% python3 -q
>>> import numpy as np
>>> from numpy import linalg as LA
>>> np.set_printoptions(precision=1, suppress=True, linewidth=160)
>>> def tidy(a):
...     return np.round(a, 1) + 0
... 
>>> mat = np.arange(20).reshape(5, 4) + 5
>>> mat
array([[ 5,  6,  7,  8],
       [ 9, 10, 11, 12],
       [13, 14, 15, 16],
       [17, 18, 19, 20],
       [21, 22, 23, 24]])
>>> other = np.array([[-2, 1], [3, 1], [-4, 2], [-5, -3]])
>>> np.einsum("ij,ij->i", mat, mat)
array([ 174,  446,  846, 1374, 2030])
>>> mat @ other
array([[ -60,    1],
       [ -92,    5],
       [-124,    9],
       [-156,   13],
       [-188,   17]])
>>> other.T @ mat.T
array([[ -60,  -92, -124, -156, -188],
       [   1,    5,    9,   13,   17]])
>>> LA.matrix_rank(np.vstack([mat, other.T]))
np.int64(4)
>>> np.vstack([mat, other.T]).shape
(7, 4)
>>> np.einsum("ik,kj->ij", mat, other)
array([[ -60,    1],
       [ -92,    5],
       [-124,    9],
       [-156,   13],
       [-188,   17]])
>>> LA.matrix_rank(mat @ other)
np.int64(2)
>>> Uu, sv, VT = LA.svd(mat)
>>> vecs = VT[:(sv > 1e-8).sum()]
>>> rng = np.random.default_rng(875)
>>> x0 = mat[1] + -1 * mat[4] + rng.integers(2) * np.eye(4)[3]
>>> x0
array([-12., -12., -12., -11.])
>>> LA.matrix_rank(np.vstack([mat, x0]))
np.int64(3)
>>> W0 = np.load("case10.npy")
>>> W0
array([[4., 1., 0., 0.],
       [0., 4., 1., 0.],
       [0., 0., 4., 1.],
       [0., 0., 0., 4.]])
>>> np.poly(W0)
array([   1.,  -16.,   96., -256.,  256.])
>>> tidy(LA.det(W0.T))
np.float64(256.0)
>>> A = np.diag(3 * np.array([2, 3, -1, -3, 3])) + np.array([[-1, 2, -2, -1, 0],
...     [1, 0, -1, 0, -2],
...     [0, -2, -1, -2, -2],
...     [0, 1, 2, 2, 1],
...     [0, 1, 1, 0, 1]])
>>> A
array([[ 5,  2, -2, -1,  0],
       [ 1,  9, -1,  0, -2],
       [ 0, -2, -4, -2, -2],
       [ 0,  1,  2, -7,  1],
       [ 0,  1,  1,  0, 10]])
>>> idx = rng.permutation(5)
>>> idx
array([2, 1, 4, 3, 0])
>>> other = A[idx][:, idx]
>>> tidy(np.sort(np.abs(LA.eigvals(other))))
array([4.5, 5.6, 5.6, 9.8, 9.8])
>>> np.trace(other)
np.int64(13)
>>> other
array([[-4, -2, -2, -2,  0],
       [-1,  9, -2,  0,  1],
       [ 1,  1, 10,  0,  0],
       [ 2,  1,  1, -7,  0],
       [-2,  2,  0, -1,  5]])
>>> tidy(LA.det(other)), tidy(LA.det(A[idx]))
(np.float64(13664.0), np.float64(13664.0))
>>> tidy(LA.eigvals(A))
array([ 9.7+1.2j,  9.7-1.2j,  4.5+0.j , -5.5+1.3j, -5.5-1.3j])
>>> tidy(LA.det(A.T))
np.float64(13664.0)
>>> tidy(LA.det(2 * A)), tidy(LA.det(A))
(np.float64(437248.0), np.float64(13664.0))
>>> tidy(np.poly(A))
array([     1.,    -13.,    -47.,    820.,   1059., -13664.])
>>> other = A + rng.integers(-2, 3, (5, 4)) @ rng.integers(-2, 3, (4, 5))
>>> other
array([[  3,   1,  -1,   1,   1],
       [ -4,  12,  -3,   1,   3],
       [ -2,   0,  -1,  -1,   7],
       [  3,   0,  -2, -10, -10],
       [ -3,   2,  -5,   3,  13]])
>>> tidy(LA.svd(other - A, compute_uv=False))
array([17.4,  8.7,  3.3,  2.5,  0. ])
>>> F = np.array([[-3, 7, 6, -3, -6], [6, 6, -4, 4, 8]])
>>> F
array([[-3,  7,  6, -3, -6],
       [ 6,  6, -4,  4,  8]])
>>> other = np.array([[-1, -2, 0], [-2, -1, 0]])
>>> basis = np.kron(other, F)
>>> basis.shape
(4, 15)
>>> LA.matrix_rank(basis)
np.int64(4)
>>> x0 = np.array([2, 1, 0, 3, 1])
>>> h = np.maximum(F @ x0, 0)
>>> F.T @ h
array([ 228,  228, -152,  152,  304])
>>> np.maximum(F @ (3 * x0), 0)
array([  0, 114])
>>> K = np.array([[2, 1, 1], [1, 4, 2], [1, 2, 0]])
>>> x0 = np.array([1, 2, 3])
>>> K @ (2 * x0)
array([14, 30, 10])
>>> np.einsum("ij,j->i", K, x0)
array([ 7, 15,  5])
>>> K @ np.eye(3)[2]
array([1., 2., 0.])
>>> np.sign((K @ x0).round(6))
array([1, 1, 1])
>>> K @ x0
array([ 7, 15,  5])
>>> w, vecs = LA.eig(K)
>>> tidy(w)
array([ 5.3,  1.6, -0.9])
>>> tidy(K @ vecs[:, 0] - w[0] * vecs[:, 0])
array([0., 0., 0.])
>>> tidy(np.sort(LA.eigvals(K @ K)))
array([ 0.9,  2.5, 28.6])
>>> other = K / np.sqrt((K ** 2).mean(axis=1, keepdims=True))
>>> LA.matrix_rank(other) == LA.matrix_rank(K)
np.True_
>>> tidy(other[1])
array([0.4, 1.5, 0.8])
>>> tidy(LA.norm(other, axis=1))
array([1.7, 1.7, 1.7])
>>> J = np.array([[13, -3, 0], [-3, 18, -15], [0, -15, 13]])
>>> J
array([[ 13,  -3,   0],
       [ -3,  18, -15],
       [  0, -15,  13]])
>>> # equal to its transpose
>>> Uu, sv, VT = LA.svd(J)
>>> np.argmax(sv[:-1] / (sv[1:] + 1e-6)) + 1
np.int64(2)
>>> other = Uu[:, :2] @ np.diag(sv[:2]) @ VT[:2]
>>> tidy(other)
array([[ 13.,  -3.,   0.],
       [ -3.,  18., -15.],
       [  0., -15.,  13.]])
